>>> import numpy as np
>>> np.set_printoptions(suppress=True, linewidth=200)
>>> def tidy(a):
...     return np.round(a, 1) + 0
... 
>>> arr = np.loadtxt("case10.csv", delimiter=",")
>>> print(arr)
[[0. 4. 0. 0. 0.]
 [4. 0. 4. 0. 0.]
 [0. 4. 2. 4. 0.]
 [0. 0. 4. 2. 4.]
 [0. 0. 0. 4. 1.]]
>>> evals, vecs = np.linalg.eigh(arr)
>>> x0 = np.array([1, -1, -3, 0, 0])
>>> print(x0 @ arr @ x0)
34.0
>>> print(tidy(np.linalg.eigvalsh(arr[1:, 1:])))
[-5.  -1.6  3.5  8.1]
>>> A2 = np.array([[-2, 2, 3], [2, 2, 2], [-2, 2, -1], [-1, -1, 2], [-1, 0, -2]])
>>> print(np.linalg.matrix_rank(arr @ A2))
3
>>> print(np.einsum("ik,kj->ij", arr, A2))
[[  8.   8.   8.]
 [-16.  16.   8.]
 [  0.   8.  14.]
 [-14.   6.  -8.]
 [ -5.  -4.   6.]]
>>> print(np.einsum("ij,ij->i", arr, arr))
[16. 32. 36. 36. 17.]
>>> print(np.vstack([arr, A2.T]).shape)
(8, 5)
>>> rng = np.random.default_rng(3)
>>> lab = rng.permutation(5)
>>> A2 = arr[:, lab] * rng.choice([-1, 1], 5)
>>> print(A2)
[[-0.  0.  4.  0. -0.]
 [-0.  4.  0.  0. -4.]
 [-0.  2.  4.  4. -0.]
 [-4.  4.  0.  2. -0.]
 [-1.  0.  0.  4. -0.]]
>>> Uu, _, Vt = np.linalg.svd(arr.T @ A2)
>>> print(tidy(Uu @ Vt))
[[ 0.  0.  0.  0. -1.]
 [ 0.  0.  1.  0.  0.]
 [ 0.  1.  0.  0.  0.]
 [ 0.  0.  0.  1.  0.]
 [-1.  0.  0.  0.  0.]]
>>> print(tidy(np.linalg.lstsq(arr, A2)[0]))
[[ 0.  0.  0.  0. -1.]
 [ 0.  0.  1.  0.  0.]
 [ 0.  1.  0.  0.  0.]
 [ 0.  0.  0.  1.  0.]
 [-1.  0.  0.  0.  0.]]
>>> u, g = A2[2], A2[1]
>>> print(u @ g)
8.0
>>> print(u @ u)
36.0
>>> p = (u @ g) / (u @ u) * u
>>> print(tidy(g - p))
[ 0.   3.6 -0.9 -0.9 -4. ]
>>> print((g - p) @ u)
0.0
>>> print([round(float(np.linalg.det(arr[:i, :i])), 2) + 0 for i in range(1, 6)])
[0.0, -16.0, -32.0, 192.0, 704.0]
>>> A = np.loadtxt("dump.csv", delimiter=",")
>>> print(A)
[[0. 0. 0. 1. 0. 2. 1. 1.]
 [1. 0. 0. 0. 1. 0. 2. 1.]
 [1. 1. 0. 0. 0. 1. 0. 2.]
 [2. 1. 1. 0. 0. 0. 1. 0.]
 [0. 2. 1. 1. 0. 0. 0. 1.]
 [1. 0. 2. 1. 1. 0. 0. 0.]
 [0. 1. 0. 2. 1. 1. 0. 0.]
 [0. 0. 1. 0. 2. 1. 1. 0.]]
>>> u = np.array([2, 1])
>>> print(np.cross(A[4, :3], A[0, :3]))
[0. 0. 0.]
>>> print(np.array([np.convolve(row, u, "same") for row in A]))
[[0. 0. 0. 2. 1. 4. 4. 3.]
 [2. 1. 0. 0. 2. 1. 4. 4.]
 [2. 3. 1. 0. 0. 2. 1. 4.]
 [4. 4. 3. 1. 0. 0. 2. 1.]
 [0. 4. 4. 3. 1. 0. 0. 2.]
 [2. 1. 4. 4. 3. 1. 0. 0.]
 [0. 2. 1. 4. 4. 3. 1. 0.]
 [0. 0. 2. 1. 4. 4. 3. 1.]]
>>> print(np.polyval(u, A[4]))
[1. 5. 3. 3. 1. 1. 1. 3.]
>>> print(np.convolve(A[4], u))
[0. 4. 4. 3. 1. 0. 0. 2. 1.]
>>> lab = rng.permutation(8)
>>> A2 = A[:, lab] * rng.choice([-1, 1], 8)
>>> print(A2)
[[ 1. -1. -0. -0. -2.  0.  1. -0.]
 [ 2. -1. -1. -0. -0.  0.  0. -1.]
 [ 0. -2. -0. -1. -1.  0.  0. -1.]
 [ 1. -0. -0. -1. -0.  1.  0. -2.]
 [ 0. -1. -0. -2. -0.  1.  1. -0.]
 [ 0. -0. -1. -0. -0.  2.  1. -1.]
 [ 0. -0. -1. -1. -1.  0.  2. -0.]
 [ 1. -0. -2. -0. -1.  1.  0. -0.]]
>>> Uu, _, Vt = np.linalg.svd(A.T @ A2)
>>> print(tidy(Uu @ Vt))
[[ 0.  0.  0.  0.  0.  0.  0. -1.]
 [ 0.  0.  0. -1.  0.  0.  0.  0.]
 [ 0.  0.  0.  0.  0.  1.  0.  0.]
 [ 0.  0.  0.  0.  0.  0.  1.  0.]
 [ 0.  0. -1.  0.  0.  0.  0.  0.]
 [ 0.  0.  0.  0. -1.  0.  0.  0.]
 [ 1.  0.  0.  0.  0.  0.  0.  0.]
 [ 0. -1.  0.  0.  0.  0.  0.  0.]]
>>> print(lab)
[6 7 4 1 5 2 3 0]
>>> O, r_ = np.linalg.qr(A2)
>>> print(tidy(O @ r_))
[[ 1. -1.  0.  0. -2.  0.  1.  0.]
 [ 2. -1. -1.  0.  0.  0.  0. -1.]
 [ 0. -2.  0. -1. -1.  0.  0. -1.]
 [ 1.  0.  0. -1.  0.  1.  0. -2.]
 [ 0. -1.  0. -2.  0.  1.  1.  0.]
 [ 0.  0. -1.  0.  0.  2.  1. -1.]
 [ 0.  0. -1. -1. -1.  0.  2.  0.]
 [ 1.  0. -2.  0. -1.  1.  0.  0.]]
>>> M = np.array([[0, 0, 0, -8, -2, -5],
...     [0, 0, 0, -9, -4, -7],
...     [0, 0, 0, -2, -9, -5],
...     [-8, -2, -5, 0, 0, 0],
...     [-9, -4, -7, 0, 0, 0],
...     [-2, -9, -5, 0, 0, 0]])
>>> print(M)
[[ 0  0  0 -8 -2 -5]
 [ 0  0  0 -9 -4 -7]
 [ 0  0  0 -2 -9 -5]
 [-8 -2 -5  0  0  0]
 [-9 -4 -7  0  0  0]
 [-2 -9 -5  0  0  0]]
>>> Uu, sig, Vt = np.linalg.svd(M)
>>> print(np.argmax(sig[:-1] / (sig[1:] + 1e-6)) + 1)
4
>>> A2 = Uu[:, :4] @ np.diag(sig[:4]) @ Vt[:4]
>>> print(tidy(np.linalg.norm(M - A2, 2)), tidy(sig[4]))
0.3 0.3
>>> print(np.linalg.matrix_rank(A2))
4
>>> print(tidy(np.abs(M - A2).max()))
0.2
>>> print(np.linalg.matrix_rank(M, rtol=0.05))
4
>>> F = np.array([[0, 1, 0, 0], [1, 1, 0, 0], [0, 0, 0, 1], [0, 0, 1, 1]])
>>> P = np.triu(np.array([[3, 3, 2, 3], [1, 1, 2, 2], [2, 3, 0, 1], [3, 1, 3, 0]]), 1) + np.eye(4)
>>> A2 = P @ F @ np.linalg.inv(P)
>>> print(np.trace(A2), np.trace(F))
2.0 2
>>> print(A2)
[[ 3. -5.  7. -1.]
 [ 1. -2.  4.  1.]
 [ 0.  0.  1.  1.]
 [ 0.  0.  1.  0.]]
>>> print(tidy(np.poly(A2)))
[ 1. -2. -1.  2.  1.]
>>> print(np.linalg.matrix_rank(A2))
4
>>> print(P @ F - F @ P)
[[ 3.  3.  1.  3.]
 [ 0. -3. -2. -1.]
 [ 0.  0.  1.  1.]
 [ 0.  0.  0. -1.]]
>>> evals, vecs = np.linalg.eig(A2)
>>> print(tidy(np.sort(np.linalg.eigvals(np.linalg.inv(A2)))))
[-1.6 -1.6  0.6  0.6]
>>> lab = rng.permutation(4)
>>> A2 = F[:, lab] * rng.choice([-1, 1], 4)
>>> print(A2)
[[0 0 1 0]
 [0 0 1 1]
 [0 1 0 0]
 [1 1 0 0]]
>>> Uu, _, Vt = np.linalg.svd(F.T @ A2)
>>> print(tidy(Uu @ Vt))
[[0. 0. 0. 1.]
 [0. 0. 1. 0.]
 [1. 0. 0. 0.]
 [0. 1. 0. 0.]]
>>> print(lab)
[2 3 1 0]
>>> print(tidy(np.linalg.lstsq(F, A2)[0]))
[[0. 0. 0. 1.]
 [0. 0. 1. 0.]
 [1. 0. 0. 0.]
 [0. 1. 0. 0.]]
>>> evals, vecs = np.linalg.eigh(F)
>>> x0 = np.array([-1, -3, -2, -3])
>>> print(x0 @ F @ x0)
36
>>> print(tidy(vecs * np.maximum(evals, 0) @ vecs.T))
[[0.4 0.7 0.  0. ]
 [0.7 1.2 0.  0. ]
 [0.  0.  0.4 0.7]
 [0.  0.  0.7 1.2]]
>>> evals, vecs = np.linalg.eigh(F)
>>> print(tidy(vecs.T @ vecs))
[[1. 0. 0. 0.]
 [0. 1. 0. 0.]
 [0. 0. 1. 0.]
 [0. 0. 0. 1.]]
>>> print(tidy(np.linalg.eigvalsh(F + -3 * np.eye(4))))
[-3.6 -3.6 -1.4 -1.4]
>>> print(tidy(np.linalg.svd(F, compute_uv=False)))
[1.6 1.6 0.6 0.6]
>>> print(tidy(vecs @ np.diag(evals) @ vecs.T))
[[0. 1. 0. 0.]
 [1. 1. 0. 0.]
 [0. 0. 0. 1.]
 [0. 0. 1. 1.]]
>>> K = np.loadtxt("x.csv", delimiter=",")
>>> print(K)
[[4.1 1.8 1.9 4. ]
 [4.  2.  2.  4. ]
 [4.  2.2 1.8 4. ]
 [3.9 1.9 1.9 4. ]
 [4.  2.1 2.  4. ]
 [4.1 1.9 2.1 4. ]
 [5.  0.1 0.  4.9]
 [5.  0.2 0.1 4.9]
 [5.  0.  0.1 4.9]
 [5.  0.1 0.2 4.9]
 [4.9 0.1 0.  4.8]
 [5.  0.1 0.  5. ]]
>>> x0 = np.array([3, 0, 4, 1])
>>> y = K @ x0
>>> print(tidy(np.linalg.lstsq(K, y)[0]))
[3. 0. 4. 1.]
>>> print(tidy(y))
[23.9 24.  23.2 23.3 24.  24.7 19.9 20.3 20.3 20.7 19.5 20. ]
>>> print(tidy(np.linalg.solve(K.T @ K, K.T @ y)))
[3. 0. 4. 1.]
>>> y = y + 0.3 * rng.normal(size=12)
>>> print(tidy(y))
[23.8 24.3 23.1 23.3 24.5 24.9 19.7 20.2 20.5 21.3 19.4 19.9]
>>> b, *_ = np.linalg.lstsq(K, y)
>>> print(tidy(K.T @ (y - K @ b)))
[0. 0. 0. 0.]
>>> A2 = np.array([[0, 7], [4, 5], [5, 6], [4, 7]])
>>> print(tidy(np.einsum("ij->j", K)))
[54.  12.5 12.1 53.4]
>>> print(tidy(np.einsum("ij,ij->i", K, K)))
[39.7 40.  40.1 38.4 40.4 40.8 49.  49.1 49.  49.1 47.1 50. ]
>>> print(np.vstack([K, A2.T]).shape)
(14, 4)
>>> A2 = K / np.linalg.norm(K, axis=1, keepdims=True)
>>> C2 = A2 @ A2.T
>>> print(tidy(np.degrees(np.arccos(np.clip(C2[2, 3], -1, 1)))))
2.8
>>> print(np.argwhere(np.triu(np.abs(C2) > 0.95, 1)))
[[ 0  1]
 [ 0  2]
 [ 0  3]
 [ 0  4]
 [ 0  5]
 [ 1  2]
 [ 1  3]
 [ 1  4]
 [ 1  5]
 [ 2  3]
 [ 2  4]
 [ 2  5]
 [ 3  4]
 [ 3  5]
 [ 4  5]
 [ 6  7]
 [ 6  8]
 [ 6  9]
 [ 6 10]
 [ 6 11]
 [ 7  8]
 [ 7  9]
 [ 7 10]
 [ 7 11]
 [ 8  9]
 [ 8 10]
 [ 8 11]
 [ 9 10]
 [ 9 11]
 [10 11]]
>>> print(tidy(C2[2]))
[1.  1.  1.  1.  1.  1.  0.9 0.9 0.9 0.9 0.9 0.9]
>>> print((C2 - 2 * np.eye(12)).round(6).argmax(axis=1))
[ 3  4  4  1  1  1 10 10  6  7  6  6]
>>> print(tidy(C2))
[[1.  1.  1.  1.  1.  1.  0.9 0.9 0.9 0.9 0.9 0.9]
 [1.  1.  1.  1.  1.  1.  0.9 0.9 0.9 0.9 0.9 0.9]
 [1.  1.  1.  1.  1.  1.  0.9 0.9 0.9 0.9 0.9 0.9]
 [1.  1.  1.  1.  1.  1.  0.9 0.9 0.9 0.9 0.9 0.9]
 [1.  1.  1.  1.  1.  1.  0.9 0.9 0.9 0.9 0.9 0.9]
 [1.  1.  1.  1.  1.  1.  0.9 0.9 0.9 0.9 0.9 0.9]
 [0.9 0.9 0.9 0.9 0.9 0.9 1.  1.  1.  1.  1.  1. ]
 [0.9 0.9 0.9 0.9 0.9 0.9 1.  1.  1.  1.  1.  1. ]
 [0.9 0.9 0.9 0.9 0.9 0.9 1.  1.  1.  1.  1.  1. ]
 [0.9 0.9 0.9 0.9 0.9 0.9 1.  1.  1.  1.  1.  1. ]
 [0.9 0.9 0.9 0.9 0.9 0.9 1.  1.  1.  1.  1.  1. ]
 [0.9 0.9 0.9 0.9 0.9 0.9 1.  1.  1.  1.  1.  1. ]]
